>>> import numpy as np
>>> from numpy import linalg as LA
>>> np.set_printoptions(suppress=True, linewidth=100)
>>> other = np.array([[0, 0, 2, 2, 2, 1, 0, 1, 0, 0, 2],
...     [1, 3, 0, 3, 1, 3, 2, 2, 2, 0, 0],
...     [2, 1, 2, 2, 0, 2, 1, 2, 3, 1, 2],
...     [1, 3, 1, 3, 1, 2, 1, 2, 0, 1, 1],
...     [3, 3, 2, 1, 3, 2, 0, 3, 0, 2, 3],
...     [0, 3, 2, 0, 2, 2, 0, 3, 2, 0, 3],
...     [2, 1, 3, 1, 0, 0, 3, 3, 1, 0, 1],
...     [0, 2, 3, 2, 1, 0, 1, 0, 2, 3, 3],
...     [0, 2, 2, 1, 1, 1, 3, 2, 0, 0, 3],
...     [0, 3, 3, 0, 1, 3, 2, 0, 2, 2, 3],
...     [1, 0, 2, 0, 0, 2, 2, 0, 3, 1, 0]])
>>> other[-1] = other[0]
>>> arr = other + 0.05 * np.eye(11)
>>> print(arr)
[[0.05 0.   2.   2.   2.   1.   0.   1.   0.   0.   2.  ]
 [1.   3.05 0.   3.   1.   3.   2.   2.   2.   0.   0.  ]
 [2.   1.   2.05 2.   0.   2.   1.   2.   3.   1.   2.  ]
 [1.   3.   1.   3.05 1.   2.   1.   2.   0.   1.   1.  ]
 [3.   3.   2.   1.   3.05 2.   0.   3.   0.   2.   3.  ]
 [0.   3.   2.   0.   2.   2.05 0.   3.   2.   0.   3.  ]
 [2.   1.   3.   1.   0.   0.   3.05 3.   1.   0.   1.  ]
 [0.   2.   3.   2.   1.   0.   1.   0.05 2.   3.   3.  ]
 [0.   2.   2.   1.   1.   1.   3.   2.   0.05 0.   3.  ]
 [0.   3.   3.   0.   1.   3.   2.   0.   2.   2.05 3.  ]
 [0.   0.   2.   2.   2.   1.   0.   1.   0.   0.   2.05]]
>>> x0 = np.array([2, 3, -2, -1, 2, -3, -2, -2, 0, -3, -3])
>>> print(np.round((arr * x0).sum(axis=1), 2))
[-12.9   -6.85 -20.1  -10.05 -10.9  -12.15 -15.1  -20.1  -19.   -23.15 -13.15]
>>> print(arr @ np.eye(11)[1])
[0.   3.05 1.   3.   3.   3.   1.   2.   2.   3.   0.  ]
>>> print(np.round(arr @ (2 * x0), 2))
[-25.8 -13.7 -40.2 -20.1 -21.8 -24.3 -30.2 -40.2 -38.  -46.3 -26.3]
>>> print(np.round(arr @ x0, 2))
[-12.9   -6.85 -20.1  -10.05 -10.9  -12.15 -15.1  -20.1  -19.   -23.15 -13.15]
>>> print(np.round(np.einsum("ij,j->i", arr, x0), 2))
[-12.9   -6.85 -20.1  -10.05 -10.9  -12.15 -15.1  -20.1  -19.   -23.15 -13.15]
>>> print((arr @ x0).argmax())
1
>>> print(arr @ np.ones(11))
[10.05 17.05 18.05 16.05 22.05 17.05 15.05 17.05 15.05 19.05 10.05]
>>> G = arr.T @ arr
>>> print(np.round(np.trace(G), 2), round(float((arr ** 2).sum()), 2))
406.03 406.03
>>> print(np.round(LA.svd(arr, compute_uv=False) ** 2, 2) + 0)
[290.57  29.64  22.89  19.9   14.97  12.03   9.75   4.01   1.34   0.92   0.  ]
>>> print(np.round(LA.eigvalsh(G)[::-1], 2) + 0)
[290.57  29.64  22.89  19.9   14.97  12.03   9.75   4.01   1.34   0.92   0.  ]
>>> print((arr @ arr.T).shape)
(11, 11)
>>> M = np.loadtxt("dump.csv", delimiter=",")
>>> print(M)
[[ 0.  -0.2  0.5 -2.   0.7 -1.5  0.   0.5  0.   1.3  0.1 -0.8 -0.9 -1.4  0.5]
 [ 1.6  0.6 -1.8  1.6  1.5  0.1 -0.6 -0.5  2.   0.1 -0.9 -1.7  1.1  2.5  0.2]
 [-0.2 -1.   0.1  1.3 -1.2  0.1  0.9 -0.5 -0.6 -0.7 -0.7 -1.1  0.7  0.6 -1.8]
 [-0.1  0.4  1.6  0.7 -0.1 -2.  -1.6 -0.1  0.4 -0.3 -0.8 -0.5 -0.5 -0.6 -0.3]
 [ 0.  -1.6  1.7  0.8 -1.3  1.5  0.9  0.5  0.1  0.2 -0.2  0.4  0.9 -2.1  1.5]
 [ 0.1  1.3  2.4  0.2  0.   1.4  0.1 -1.  -1.2 -0.9  0.2  0.   1.3  0.2 -0.4]
 [-0.1  0.3  1.7  0.7  0.3  0.   0.   0.6 -0.6  0.7 -1.7 -1.4  1.1  0.8 -0.3]
 [-1.2 -1.8 -1.   0.2  0.4  0.5  1.1  1.4 -0.5  0.1  0.4  0.2 -0.7 -1.8 -1.2]
 [ 1.2 -0.9  1.3 -0.7  1.8  0.9 -0.5  0.9 -0.7  0.2  2.   0.6  1.6  0.1 -0.8]
 [-1.5 -0.7  1.1  0.8  0.4 -0.6 -0.4 -0.3  0.1  0.8 -1.5  1.2  0.5  0.3 -2.7]
 [-0.5  1.1  0.   1.5 -0.1  0.2  1.2  0.5  0.3 -1.3 -0.5 -0.2 -1.1 -1.5  2.1]
 [-0.7 -0.7 -0.1  1.8  0.7  1.1 -0.8  1.2  0.8 -0.2  0.7  0.2 -1.3 -0.8 -0.6]
 [ 1.1 -0.6  1.4  0.8  1.2 -1.8  0.3 -0.1  0.7  1.1 -0.7 -0.3  0.7  0.6 -0.5]
 [ 0.8 -0.8  1.5 -1.7  0.2  0.1  1.7 -1.5  0.1  0.6 -0.2 -0.9 -0.6 -1.1  0.7]
 [-0.2 -0.9 -1.1  0.4 -0.7 -0.5  0.5  0.3 -0.6  0.   1.   1.3  0.9 -0.5  0.2]]
>>> print(round(float(np.trace(M)), 2))
2.5
>>> assert M == M.T
Traceback (most recent call last):
  File "<python-input-23>", line 1, in <module>
    assert M == M.T
           ^^^^^^^^
ValueError: The truth value of an array with more than one element is ambiguous. Use a.any() or a.all()
>>> LA.determinant(M)
Traceback (most recent call last):
  File "<python-input-24>", line 1, in <module>
    LA.determinant(M)
    ^^^^^^^^^^^^^^
AttributeError: module 'numpy.linalg' has no attribute 'determinant'
>>> other = LA.inv(M)
>>> print(round(LA.cond(M), 2))
49.89
>>> print(round(float(LA.det(M) * LA.det(other)), 2))
1.0
>>> q, V = LA.qr(M[:, :12])[0], LA.qr(M[:, 12:])[0]
>>> s = LA.svd(q.T @ V, compute_uv=False)
>>> print((s > 0.9).sum())
2
>>> print(s.round(2))
[1.   0.98 0.9 ]
>>> rng = np.random.default_rng(8)
>>> z = rng.permutation(15)
>>> print(z)
[11  3  8  0  7 12  1 13  6 14  5 10  9  2  4]
>>> other = M[z][:, z]
>>> print(round(float(LA.det(other)), 2), round(LA.det(M[z]), 2))
-65696.09 -65696.09
>>> print(np.allclose(other, M))
False
>>> other = np.array([[1, 1], [1, -1]])
>>> J = np.kron(other, np.kron(other, other))[rng.permutation(8)][:10]
>>> print(J)
[[ 1  1 -1 -1  1  1 -1 -1]
 [ 1 -1 -1  1 -1  1  1 -1]
 [ 1  1 -1 -1 -1 -1  1  1]
 [ 1 -1  1 -1 -1  1 -1  1]
 [ 1  1  1  1  1  1  1  1]
 [ 1 -1  1 -1  1 -1  1 -1]
 [ 1  1  1  1 -1 -1 -1 -1]
 [ 1 -1 -1  1  1 -1 -1  1]]
>>> def softmax(z):
...     e = np.exp(z - z.max(axis=-1, keepdims=True))
...     return e / e.sum(axis=-1, keepdims=True)
... 
>>> print(np.round(softmax(J[5]), 2))
[0.22 0.03 0.22 0.03 0.22 0.03 0.22 0.03]
>>> print(np.round(softmax(J).sum(axis=1), 2))
[1. 1. 1. 1. 1. 1. 1. 1.]
>>> print(np.round(softmax(10 * J[5]), 2) + 0)
[0.25 0.   0.25 0.   0.25 0.   0.25 0.  ]
>>> scores = J @ J.T / np.sqrt(8)
>>> print(np.round(softmax(scores)[5] @ J, 2))
[ 1.   -0.67  0.67 -0.67  0.67 -0.67  0.67 -0.67]
>>> print(softmax(scores).round(6).argmax(axis=1))
[0 1 2 3 4 5 6 7]
>>> other = np.array([[-3, -3, 0, 3],
...     [1, 1, 3, -1],
...     [3, 0, 2, -3],
...     [-3, 0, 1, -1],
...     [-1, -2, -3, 3]])
>>> Z = np.array([[-1, 0, -2, 0, -2, 1],
...     [1, -2, 0, 2, -2, 1],
...     [-1, -1, 0, 2, 0, 0],
...     [-2, 0, -1, -1, 2, 0]])
>>> A = other @ Z
>>> print(A)
[[ -6   6   3  -9  18  -6]
 [ -1  -5  -1   9  -6   2]
 [  1  -2  -3   7 -12   3]
 [  4  -1   7   3   4  -3]
 [ -4   7  -1 -13  12  -3]]
>>> rank = LA.matrix_rank(A)
>>> print(rank)
4
>>> N = LA.svd(A)[2][rank:].T
>>> print(N.shape)
(6, 2)
>>> print(np.allclose(A @ N, 0))
True
>>> print(np.round(A @ N, 2) + 0)
[[0. 0.]
 [0. 0.]
 [0. 0.]
 [0. 0.]
 [0. 0.]]
>>> print(round(np.trace(LA.pinv(A) @ A), 2))
4.0
>>> blk = np.stack([arr, 5 * arr, arr[::-1]])
>>> print(np.round(np.einsum("bij,cij->bc", blk, blk), 2))
[[  406.03  2030.14   282.6 ]
 [ 2030.14 10150.69  1413.01]
 [  282.6   1413.01   406.03]]
>>> print((blk @ arr.T).shape)
(3, 11, 11)
>>> print(LA.matrix_rank(blk.reshape(3, -1)))
2
>>> print(blk.shape)
(3, 11, 11)
>>> U, s, vt = LA.svd(A, full_matrices=False)
>>> print(s.round(2) + 0)
[34.6  11.54  6.2   2.32  0.  ]
>>> print(np.allclose(U * s @ vt, A))
True
>>> print(np.round(U.T @ A @ vt.T, 2) + 0)
[[34.6   0.    0.    0.    0.  ]
 [ 0.   11.54  0.    0.    0.  ]
 [ 0.    0.    6.2   0.    0.  ]
 [ 0.    0.    0.    2.32  0.  ]
 [ 0.    0.    0.    0.    0.  ]]
>>> print(np.round(s / s[0], 2) + 0)
[1.   0.33 0.18 0.07 0.  ]
>>> print(np.round(np.cumsum(s ** 2) / np.sum(s ** 2), 2))
[0.87 0.97 1.   1.   1.  ]
>>> f = np.array([6, 7, 7, 2, 1])
>>> v = np.array([2, -2, -1, 2, 2, 1, -1, 0])
>>> mat = f[:, None] + v[None, :]
>>> print(mat)
[[ 8  4  5  8  8  7  5  6]
 [ 9  5  6  9  9  8  6  7]
 [ 9  5  6  9  9  8  6  7]
 [ 4  0  1  4  4  3  1  2]
 [ 3 -1  0  3  3  2  0  1]]
>>> U, s, vt = LA.svd(mat)
>>> V = vt[:(s > 1e-8).sum()]
>>> x0 = mat[3] + 2 * mat[2] + rng.integers(2) * np.eye(8)[6]
>>> print(x0)
[22. 10. 13. 22. 22. 19. 13. 16.]
>>> print(np.round(np.diag(V.T @ V), 2))
[0.27 0.44 0.23 0.27 0.27 0.15 0.23 0.13]
>>> print(np.round(LA.norm(x0 - V.T @ V @ x0), 2))
0.0
>>> w1 = np.array([[-1, 2, -2],
...     [-4, -5, 4],
...     [-1, 5, -5],
...     [-2, 4, 5],
...     [5, 5, -5],
...     [1, -2, 3],
...     [-1, -3, 4],
...     [2, 5, 2]])
>>> beta = np.array([4, 0, 2])
>>> hid = np.maximum(mat @ w1 + beta, 0)
>>> print((hid > 0).astype(int))
[[1 1 1]
 [1 1 1]
 [1 1 1]
 [1 1 1]
 [1 1 0]]
>>> Z = np.array([[3, 3], [0, 0], [3, 1]])
>>> print((hid @ Z).round(6).argmax(axis=1))
[0 0 0 0 0]
>>> W0 = np.loadtxt("mat.csv", delimiter=",")
>>> print(W0)
[[ -7.  -6.  -7.  -4.   0.  -1.  -4.  -7.   1.]
 [  8.   3.   8.   7.  -9.  -6.  -1.  -3.  -3.]
 [  2.  -7.   7.   9.   5.  -3.   9.  -5.   0.]
 [  0.  -5.  -2.  -8.   3.  -5.   4.   8.  -8.]
 [ -9.   1.   4.  -8.  -3.   1.  -9.  -3.   7.]
 [ -5.  -8.   0.  -8.   3.  -7.  -1.  -7.  -9.]
 [  9.   0.   2.  -1.  -7.   6.   8.  -1.  -8.]
 [  0.   5.  -6.  -2.  -4.  -6.  -6.  -5.   2.]
 [  8.  -7.  -8.   8.   7.  -3.   6.   0.   2.]
 [  7.  -5.  -9.   4.   4.  -1.   5.  -7.  -2.]
 [ -3.  -7.  -5.   7.  -1.   8.  -9.  -9.   9.]
 [ -7.  -6.   2.  -8.   4.  -1.  -6.   5.  -4.]
 [  0.   3.  -1.   0.   2.   7.   1.   0.   2.]
 [  5.  -1.  -8.  -5.  -4.  -3.  -8.  -3.   4.]
 [ 25.   6.  25.  24. -36. -25.  -8. -19. -11.]]
>>> other = np.array([[1, 2, 0],
...     [0, -3, 0],
...     [3, -3, -1],
...     [2, 0, -2],
...     [-1, -1, 3],
...     [-3, 2, -3],
...     [1, 3, 0],
...     [-1, -3, 1],
...     [3, -1, 2]])
>>> print(np.einsum("ij,ij->i", W0, W0))
[ 217.  322.  323.  271.  311.  342.  300.  182.  339.  266.  440.  247.   68.  229. 4329.]
>>> print(np.einsum("ik,kj->ij", W0, other))
[[ -27.   31.   13.]
 [  66.  -11.  -40.]
 [  59.   35.   -6.]
 [ -38.    4.   34.]
 [   2.  -53.   11.]
 [ -24.   24.   21.]
 [ -13.   66.  -56.]
 [   5.  -10.   15.]
 [  14.   64.   26.]
 [  -7.   88.    5.]
 [   0.   38.  -27.]
 [ -41.  -37.   26.]
 [ -19.    7.  -10.]
 [  -9.   16.   20.]
 [ 237.  -13. -147.]]
>>> print(np.einsum("ij->j", W0))
[ 33. -34.   2.  15. -36. -39. -19. -56. -18.]
>>> print(np.einsum("ik,kj->ji", W0, other))
[[ -27.   66.   59.  -38.    2.  -24.  -13.    5.   14.   -7.    0.  -41.  -19.   -9.  237.]
 [  31.  -11.   35.    4.  -53.   24.   66.  -10.   64.   88.   38.  -37.    7.   16.  -13.]
 [  13.  -40.   -6.   34.   11.   21.  -56.   15.   26.    5.  -27.   26.  -10.   20. -147.]]
>>> print(np.vstack([W0, other.T]).shape)
(18, 9)
>>> E = np.load("block5.npy")
>>> print(E.round(2) + 0)
[[ 2.17 -0.13 -0.09  0.49  0.29 -0.15  0.4   0.   -0.17 -0.62  0.03]
 [-0.13  1.86  0.2   0.28  0.12  0.38 -0.57 -0.05  0.15 -0.09  0.17]
 [-0.09  0.2   1.52  0.28  0.35  0.28 -0.35  0.39 -0.1  -0.1  -0.3 ]
 [ 0.49  0.28  0.28  1.65 -0.05 -0.35  0.43  0.74  0.37  0.43  0.5 ]
 [ 0.29  0.12  0.35 -0.05  1.25 -0.14 -0.27  0.19 -0.23 -0.57  0.14]
 [-0.15  0.38  0.28 -0.35 -0.14  1.45 -0.04 -0.39 -0.59 -0.21  0.09]
 [ 0.4  -0.57 -0.35  0.43 -0.27 -0.04  1.69 -0.45 -0.48  0.19 -0.24]
 [ 0.   -0.05  0.39  0.74  0.19 -0.39 -0.45  1.51 -0.06  0.   -0.04]
 [-0.17  0.15 -0.1   0.37 -0.23 -0.59 -0.48 -0.06  1.04  0.04  0.47]
 [-0.62 -0.09 -0.1   0.43 -0.57 -0.21  0.19  0.    0.04  2.03  0.14]
 [ 0.03  0.17 -0.3   0.5   0.14  0.09 -0.24 -0.04  0.47  0.14  0.83]]
>>> evals, V = LA.eigh(E)
>>> x0 = np.array([-2, 2, -1, 0, 2, 0, 0, -2, -2, 1, -1])
>>> print(np.round(V * np.maximum(evals, 0) @ V.T, 2) + 0)
[[ 2.17 -0.13 -0.09  0.49  0.29 -0.15  0.4   0.   -0.17 -0.62  0.03]
 [-0.13  1.86  0.2   0.28  0.12  0.38 -0.57 -0.05  0.15 -0.09  0.17]
 [-0.09  0.2   1.52  0.28  0.35  0.28 -0.35  0.39 -0.1  -0.1  -0.3 ]
 [ 0.49  0.28  0.28  1.65 -0.05 -0.35  0.43  0.74  0.37  0.43  0.5 ]
 [ 0.29  0.12  0.35 -0.05  1.25 -0.14 -0.27  0.19 -0.23 -0.57  0.14]
 [-0.15  0.38  0.28 -0.35 -0.14  1.45 -0.04 -0.39 -0.59 -0.21  0.09]
 [ 0.4  -0.57 -0.35  0.43 -0.27 -0.04  1.69 -0.45 -0.48  0.19 -0.24]
 [ 0.   -0.05  0.39  0.74  0.19 -0.39 -0.45  1.51 -0.06  0.   -0.04]
 [-0.17  0.15 -0.1   0.37 -0.23 -0.59 -0.48 -0.06  1.04  0.04  0.47]
 [-0.62 -0.09 -0.1   0.43 -0.57 -0.21  0.19  0.    0.04  2.03  0.14]
 [ 0.03  0.17 -0.3   0.5   0.14  0.09 -0.24 -0.04  0.47  0.14  0.83]]
>>> print(round(float(x0 @ E @ x0), 2))
31.34
>>> print(np.round(LA.eigvalsh(E[1:, 1:]), 2) + 0)
[0.   0.03 1.   1.   1.   1.61 2.   2.18 3.   3.  ]
>>> print(np.round(np.abs(E).sum(axis=1).max(), 2), round(np.abs(evals).max(), 2))
5.57 3.0
>>> X = np.load("w.npy")
>>> print(X)
[[ 2 -2  2 -2]
 [-3 -2 -3 -2]
 [ 2 -2  2 -2]
 [-3 -2 -3 -2]]
>>> x0 = np.array([6, 8, 2, 5, 6, 5, 8, 5])
>>> target = J @ x0
>>> beta, lr = np.zeros(8), 1 / LA.norm(J, 2) ** 2
>>> for i in range(6):
...     beta -= lr * J.T @ (J @ beta - target)
...     if i % 2 == 0: print(i, round(LA.norm(J @ beta - target), 2))
... 
0 0.0
2 0.0
4 0.0
>>> print(beta.round(2))
[6. 8. 2. 5. 6. 5. 8. 5.]
>>> rank = LA.matrix_rank(X)
>>> print(rank)
2
>>> N = LA.svd(X)[2][rank:].T
>>> print(LA.matrix_rank(X.T @ X), LA.matrix_rank(X @ X.T))
2 2
>>> print([int(LA.matrix_rank(X[:, :j + 1])) for j in range(4)])
[1, 2, 2, 2]
>>> x0 = np.array([0, 0, 1, 1])
>>> print((X @ x0).argmax())
0
>>> print((X * x0).sum(axis=1))
[ 0 -5  0 -5]
>>> print(X @ (2 * x0))
[  0 -10   0 -10]
>>> print(round(float(LA.det(X.T)), 2))
0.0
>>> print(np.einsum("ij,ji->", X, X))
80
>>> print(np.kron(np.eye(2, dtype=int), X))
[[ 2 -2  2 -2  0  0  0  0]
 [-3 -2 -3 -2  0  0  0  0]
 [ 2 -2  2 -2  0  0  0  0]
 [-3 -2 -3 -2  0  0  0  0]
 [ 0  0  0  0  2 -2  2 -2]
 [ 0  0  0  0 -3 -2 -3 -2]
 [ 0  0  0  0  2 -2  2 -2]
 [ 0  0  0  0 -3 -2 -3 -2]]
>>> print(round(float(LA.det(2 * X)), 2), round(float(LA.det(X)), 2))
0.0 0.0
>>> print(np.round(LA.det(X[::-1]), 2))
0.0
>>> print(np.round(LA.eigvals(X).sum().real, 2))
0.0
>>> print(np.round(LA.eigvals(X), 2) + 0)
[ 6.32 -6.32  0.    0.  ]
>>> U, s, vt = LA.svd(X)
>>> print(np.argmax(s[:-1] / (s[1:] + 1e-6)) + 1)
2
>>> print(s.round(2) + 0)
[7.4 5.4 0.  0. ]
>>> other = U[:, :2] @ np.diag(s[:2]) @ vt[:2]
>>> print(round(LA.norm(X - other) / LA.norm(X), 2))
0.0
>>> print(LA.matrix_rank(X, rtol=0.05))
2
>>> print(other.round(2))
[[ 2. -2.  2. -2.]
 [-3. -2. -3. -2.]
 [ 2. -2.  2. -2.]
 [-3. -2. -3. -2.]]
>>> print(np.round(LA.norm(X - other, 2), 2), np.round(s[2], 2))
0.0 0.0
